>>> import numpy as np
>>> np.set_printoptions(precision=3, suppress=True, linewidth=160, legacy="1.25")
>>> def rd(a):
...     return np.round(a, 3) + 0
... 
>>> A = np.load("test2.npy")
>>> A
array([[3., 1.],
       [0., 3.]])
>>> blk = np.stack([A, 2 * A, A[::-1]])
>>> np.einsum("bij,cij->bc", blk, blk)
array([[19., 38.,  6.],
       [38., 76., 12.],
       [ 6., 12., 19.]])
>>> rd(np.linalg.det(blk))
array([ 9., 36., -9.])
>>> (blk @ A.T).shape
(3, 2, 2)
>>> np.linalg.matrix_rank(blk.reshape(3, -1))
2
>>> blk.shape
(3, 2, 2)
>>> blk.sum(axis=0)
array([[ 9.,  6.],
       [ 3., 10.]])
>>> A.sum(axis=0)
array([3., 4.])
>>> rd(np.linalg.norm(A))
4.359
>>> A - A[0]
array([[ 0.,  0.],
       [-3.,  2.]])
>>> A.shape
(2, 2)
>>> A.mean(axis=0)
array([1.5, 2. ])
>>> rd(np.linalg.svd(A, compute_uv=False))
array([3.541, 2.541])
>>> np.abs(A).max()
3.0
>>> np.allclose(A @ A.T, A.T @ A)
False
>>> np.trace(A)
6.0
>>> A @ A
array([[9., 6.],
       [0., 9.]])
>>> rd(np.sort(np.abs(np.linalg.eigvals(A))))
array([3., 3.])
>>> ev, vecs = np.linalg.eig(A)
>>> ev
array([3., 3.])
>>> np.prod(ev)
9.0
>>> rd(np.sort(np.linalg.eigvals(A @ A)))
array([9., 9.])
>>> F = np.loadtxt("m.csv", delimiter=",")
>>> F
array([[ -3.,  -3.,  -3.,  -3.,  -3.],
       [ -3.,  -6.,  -6.,  -6.,  -6.],
       [ -3.,  -6.,  -9.,  -9.,  -9.],
       [ -3.,  -6.,  -9., -12., -12.],
       [ -3.,  -6.,  -9., -12., -15.]])
>>> ev, vecs = np.linalg.eig(F)
>>> rd(np.prod(ev))
-243.0
>>> rd(F @ vecs[:, 0] - ev[0] * vecs[:, 0])
array([0., 0., 0., 0., 0.])
>>> rd(np.linalg.norm(A, "nuc"))
6.083
>>> rd(np.linalg.norm(A, 1)), rd(np.linalg.norm(A, np.inf))
(4.0, 4.0)
>>> rng = np.random.default_rng(84)
>>> labels = rng.permutation(5)
>>> labels
array([0, 3, 2, 4, 1])
>>> other = F[labels][:, labels]
>>> np.diag(other)
array([ -3., -12.,  -9., -15.,  -6.])
>>> np.allclose(other, F)
False
>>> m1 = np.array([[0.0, 1.0, 1.0], [1.0, 0.0, 1.0], [1.0, 1.0, 0.0]])
>>> labels = rng.permutation(3)
>>> labels
array([0, 2, 1])
>>> other = m1[labels][:, labels]
>>> np.trace(other)
0.0
>>> rd(np.linalg.det(other)), rd(np.linalg.det(m1[labels]))
(2.0, -2.0)
